% python3 -q
>>> import numpy as np
>>> np.set_printoptions(precision=2, suppress=True, linewidth=160, floatmode="fixed")
>>> r0 = np.array([2, 2, 4])
>>> m1 = -1 * np.eye(3) + np.outer(r0, r0)
>>> print(m1)
[[ 3.00  4.00  8.00]
 [ 4.00  3.00  8.00]
 [ 8.00  8.00 15.00]]
>>> print(np.sort(np.abs(np.linalg.eigvals(m1))))
[ 1.00  1.00 23.00]
>>> print(m1 @ m1)
[[ 89.00  88.00 176.00]
 [ 88.00  89.00 176.00]
 [176.00 176.00 353.00]]
>>> print(np.trace(m1))
21.0
>>> B = np.linalg.inv(m1)
>>> print((np.abs(B) > 1e-9).astype(int))
[[1 1 1]
 [1 1 1]
 [1 1 1]]
>>> print(B)
[[-0.83  0.17  0.35]
 [ 0.17 -0.83  0.35]
 [ 0.35  0.35 -0.30]]
>>> print(round(float(np.linalg.det(m1) * np.linalg.det(B)), 2))
1.0
>>> print(np.linalg.inv(B))
[[ 3.00  4.00  8.00]
 [ 4.00  3.00  8.00]
 [ 8.00  8.00 15.00]]
>>> print(np.round(np.linalg.cond(m1), 2))
23.0
>>> evals, V = np.linalg.eigh(m1)
>>> print(evals)
[-1.00 -1.00 23.00]
>>> print(np.linalg.svd(m1, compute_uv=False))
[23.00  1.00  1.00]
>>> print(np.abs(V[:, -1]))
[0.41 0.41 0.82]
>>> print(round(evals.sum(), 2), np.trace(m1))
21.0 21.0
>>> print(np.round(V.T @ V, 2) + 0)
[[1.00 0.00 0.00]
 [0.00 1.00 0.00]
 [0.00 0.00 1.00]]
>>> print(np.round(V.T @ m1 @ V, 2) + 0)
[[-1.00  0.00  0.00]
 [ 0.00 -1.00  0.00]
 [ 0.00  0.00 23.00]]
>>> print(np.unique(evals.round(6) + 0, return_counts=True)[1])
[2 1]
>>> print(np.abs(V[:, -1]).round(6).argmax())
2
>>> data = np.array([[0.3, -0.4, -0.2], [-0.2, -1.4, -1.1], [-0.46, -0.96, -0.76]])
>>> q, V = np.linalg.qr(data[:, :2])[0], np.linalg.qr(data[:, 2:])[0]
>>> sv = np.linalg.svd(q.T @ V, compute_uv=False)
>>> print(np.degrees(np.arccos(sv.clip(0, 1))))
[2.51]
>>> r0 = np.array([3, -3, 3])
>>> B = data + np.outer(r0, np.eye(3)[0])
>>> print(np.linalg.matrix_rank(np.linalg.inv(B) - np.linalg.inv(data), tol=1e-8))
1
>>> print(np.round(np.linalg.det(B) / np.linalg.det(data), 2), np.round(1 + np.linalg.solve(data, r0)[0], 2))
-16.21 -16.21
>>> mat = np.load("mat.npy")
>>> print(mat)
[[0 5 0]
 [7 0 0]
 [0 0 2]]
>>> B = np.linalg.inv(mat)
>>> print(np.linalg.det(mat) * B)
[[ -0.00 -10.00  -0.00]
 [-14.00  -0.00  -0.00]
 [ -0.00  -0.00 -35.00]]
>>> rng = np.random.default_rng(68)
>>> lab = rng.permutation(3)
>>> print(lab)
[1 0 2]
>>> B = mat[lab][:, lab]
>>> print(np.sort(np.abs(np.linalg.eigvals(B))))
[2.00 5.92 5.92]
>>> print(B)
[[0 7 0]
 [5 0 0]
 [0 0 2]]
>>> print(round(float(np.linalg.det(B)), 2), round(float(np.linalg.det(mat[lab])), 2))
-70.0 70.0
>>> print(np.flatnonzero(np.linalg.matrix_power((mat != 0) + (mat.T != 0) + np.eye(3), 3)[2]))
[2]
>>> print((np.linalg.matrix_power((mat != 0) + (mat.T != 0) + np.eye(3), 3) > 0).astype(int))
[[1 1 0]
 [1 1 0]
 [0 0 1]]
>>> print(mat @ mat)
[[35  0  0]
 [ 0 35  0]
 [ 0  0  4]]
>>> W0 = np.load("x.npy")
>>> print(W0)
[[ -5   0  -4]
 [ -8  -1  -7]
 [ -7   4  -5]
 [ -2   8 -10]
 [ -7  12 -13]
 [ -5   7 -17]
 [ -4   7 -15]
 [  1   9 -17]
 [ -2   8 -15]
 [ -4  13 -19]
 [ -3   8 -20]
 [  1  11 -25]
 [  6   8 -20]
 [  8   7 -21]
 [ 13   7 -25]
 [ 14  10 -30]]
>>> C = W0[[9, 0]].astype(float)
>>> for _ in range(3):
...     lab = np.linalg.norm(W0[:, None] - C, axis=-1).argmin(axis=1)
...     C = np.array([W0[lab == j].mean(axis=0) for j in range(2)])
... 
>>> print(lab)
[1 1 1 1 0 0 0 0 0 0 0 0 0 0 0 0]
>>> print(C[1] - C[0])
[-7.00 -6.17 13.25]
>>> x = np.array([1, 7, 3])
>>> y = W0 @ x
>>> print(np.linalg.lstsq(W0, y)[0])
[1.00 7.00 3.00]
>>> y = y + 0.05 * rng.normal(size=16)
>>> print(y)
[-16.96 -36.00   6.07  24.04  38.00  -6.98  -0.07  13.04   9.03  29.90  -6.93   3.03   2.03  -6.00 -13.04  -5.93]
>>> b, *_ = np.linalg.lstsq(W0, y)
>>> print(np.round(W0.T @ (y - W0 @ b), 2) + 0)
[0.00 0.00 0.00]
>>> print(b)
[1.00 7.00 3.00]
>>> Xs = (W0 - W0.mean(axis=0)) / W0.std(axis=0)
>>> print(np.argwhere(np.abs(Xs) > 2))
[[ 0  1]
 [ 1  1]
 [15  0]]
>>> print(Xs.std(axis=0))
[1.00 1.00 1.00]
>>> b = np.linalg.lstsq(np.delete(Xs, 2, axis=1), Xs[:, 2])[0]
>>> print(b)
[-0.66 -0.46]
>>> print(np.abs(b).argmax())
0
>>> M = np.loadtxt("a.csv", delimiter=",")
>>> print(M)
[[ 1.00  3.00  4.00 -2.00]
 [-2.00  1.00  3.00  4.00]
 [ 4.00 -2.00  1.00  3.00]
 [ 3.00  4.00 -2.00  1.00]]
>>> print(np.poly(M))
[   1.00   -4.00   -2.00 -196.00  816.00]
>>> print(np.round(np.linalg.det(M.T), 2))
816.0
>>> print(round(float(np.linalg.eigvals(M).sum().real), 2))
4.0
>>> print(np.linalg.eigvals(M))
[-3.00+5.00j -3.00-5.00j  6.00+0.00j  4.00+0.00j]
>>> print(np.kron(np.eye(2, dtype=int), M))
[[ 1.00  3.00  4.00 -2.00  0.00  0.00  0.00 -0.00]
 [-2.00  1.00  3.00  4.00 -0.00  0.00  0.00  0.00]
 [ 4.00 -2.00  1.00  3.00  0.00 -0.00  0.00  0.00]
 [ 3.00  4.00 -2.00  1.00  0.00  0.00 -0.00  0.00]
 [ 0.00  0.00  0.00 -0.00  1.00  3.00  4.00 -2.00]
 [-0.00  0.00  0.00  0.00 -2.00  1.00  3.00  4.00]
 [ 0.00 -0.00  0.00  0.00  4.00 -2.00  1.00  3.00]
 [ 0.00  0.00 -0.00  0.00  3.00  4.00 -2.00  1.00]]
>>> print(round(np.linalg.det(2 * M), 2), round(np.linalg.det(M), 2))
13056.0 816.0
>>> print(np.round(np.linalg.det(M[::-1]), 2))
816.0
>>> print(np.einsum("ii->", M))
4.0
>>> def softmax(z):
...     e = np.exp(z - z.max(axis=-1, keepdims=True))
...     return e / e.sum(axis=-1, keepdims=True)
... 
>>> print(np.round(softmax(10 * M[1]), 2) + 0)
[0.00 0.00 0.00 1.00]
>>> S = M @ M.T / np.sqrt(4)
>>> print(softmax(S).round(6).argmax(axis=1))
[0 1 2 3]
>>> print(np.round(softmax(S + np.triu(np.full(S.shape, -np.inf), 1)), 2) + 0)
[[1.00 0.00 0.00 0.00]
 [0.00 1.00 0.00 0.00]
 [0.00 0.00 1.00 0.00]
 [0.00 0.00 0.00 1.00]]
>>> print(np.round(softmax(S), 2) + 0)
[[1.00 0.00 0.00 0.00]
 [0.00 1.00 0.00 0.00]
 [0.00 0.00 1.00 0.00]
 [0.00 0.00 0.00 1.00]]
>>> print(softmax(S)[1] @ M)
[-2.00  1.00  3.00  4.00]
>>> F = np.load("block3.npy")
>>> print(F)
[[1 0 0 0]
 [0 4 0 0]
 [0 0 0 0]
 [0 0 0 1]]
>>> U, sv, Vt = np.linalg.svd(F)
>>> V = Vt[:(sv > 1e-8).sum()]
>>> x = F[0] + 3 * F[1] + rng.integers(2) * np.eye(4)[1]
>>> print(x)
[ 1.00 13.00  0.00  0.00]
>>> print(np.diag(V.T @ V))
[1.00 1.00 0.00 1.00]
>>> print(round(float(np.linalg.norm(x - V.T @ V @ x)), 2))
0.0
>>> lab = rng.permutation(4)
>>> print(lab)
[3 2 0 1]
>>> B = F[lab][:, lab]
>>> print(np.trace(B))
6
>>> print(np.sort(np.abs(np.linalg.eigvals(B))))
[0.00 1.00 1.00 4.00]
>>> print(np.allclose(B, F))
False
>>> print(np.sort(np.linalg.eigvals(F).real))
[0.00 1.00 1.00 4.00]
>>> print((np.linalg.matrix_power((F != 0) + (F.T != 0) + np.eye(4), 4) > 0).astype(int))
[[1 0 0 0]
 [0 1 0 0]
 [0 0 1 0]
 [0 0 0 1]]
>>> feats = np.load("arr.npy")
>>> print(feats)
[[ 0  0  0]
 [-1 -2 -1]
 [-1 -2 -1]
 [ 0  0  0]
 [ 0  0  0]
 [ 0  0  0]
 [-3 -4  1]
 [-3 -4  1]
 [-3 -4  1]
 [ 5 -3  3]
 [-1 -2 -1]
 [ 0  0  0]
 [-1 -2 -1]
 [ 0  0  0]
 [ 0  0  0]
 [ 5 -3  3]
 [ 0  0  0]
 [-4 -6  0]
 [ 0  0  0]
 [ 1 -9  3]
 [ 0  0  0]
 [-4 -6  0]
 [-1 -2 -1]
 [-3 -4  1]]
>>> print(np.linalg.svd(feats, compute_uv=False))
[16.99 10.83  3.00]
>>> print(feats.sum(axis=1))
[  0  -4  -4   0   0   0  -6  -6  -6   5  -4   0  -4   0   0   5   0 -10   0  -5   0 -10  -4  -6]
>>> print(M @ np.ones(4))
[6.00 6.00 6.00 6.00]
>>> print(np.sort(np.abs(np.fft.fft(M[0]))), np.sort(np.linalg.svd(M, compute_uv=False)))
[4.00 5.83 5.83 6.00] [4.00 5.83 5.83 6.00]
>>> print(M @ (-1.0) ** np.arange(4))
[ 4.00 -4.00  4.00 -4.00]
>>> B = np.c_[feats[:, :2] @ np.array([[-2, 0], [2, 0]]), np.array([0, 1, 2, 2, 2, 2, 2, 1, 2, 1, 2, 0, 0, 0, 2, 2, 2, 0, 2, 0, 1, 2, 0, 2])]
>>> print(B)
[[  0   0   0]
 [ -2   0   1]
 [ -2   0   2]
 [  0   0   2]
 [  0   0   2]
 [  0   0   2]
 [ -2   0   2]
 [ -2   0   1]
 [ -2   0   2]
 [-16   0   1]
 [ -2   0   2]
 [  0   0   0]
 [ -2   0   0]
 [  0   0   0]
 [  0   0   2]
 [-16   0   2]
 [  0   0   2]
 [ -4   0   0]
 [  0   0   2]
 [-20   0   0]
 [  0   0   1]
 [ -4   0   2]
 [ -2   0   0]
 [ -2   0   2]]
>>> print(np.round(np.linalg.lstsq(feats, B[:, 0])[0], 2) + 0)
[-2.00  2.00  0.00]
>>> print(np.linalg.matrix_rank(np.c_[feats, B]))
4
>>> q, V = np.linalg.qr(feats[:, :2])[0], np.linalg.qr(feats[:, 2:])[0]
>>> sv = np.linalg.svd(q.T @ V, compute_uv=False)
>>> print((sv > 0.9).sum())
0
>>> print(np.degrees(np.arccos(sv.clip(0, 1))))
[33.92]
>>> K = np.array([[0, 1, 1, 1], [1, 0, 1, 0], [1, 1, 0, 1], [1, 0, 1, 0]])
>>> print(round(float(np.linalg.eigvalsh(K).min()), 2))
-1.56
>>> print([round(float(np.linalg.det(K[:i, :i])), 2) + 0 for i in range(1, 5)])
[0.0, -1.0, 2.0, 0.0]
>>> print(np.all(np.linalg.eigvalsh(K) > 0))
False
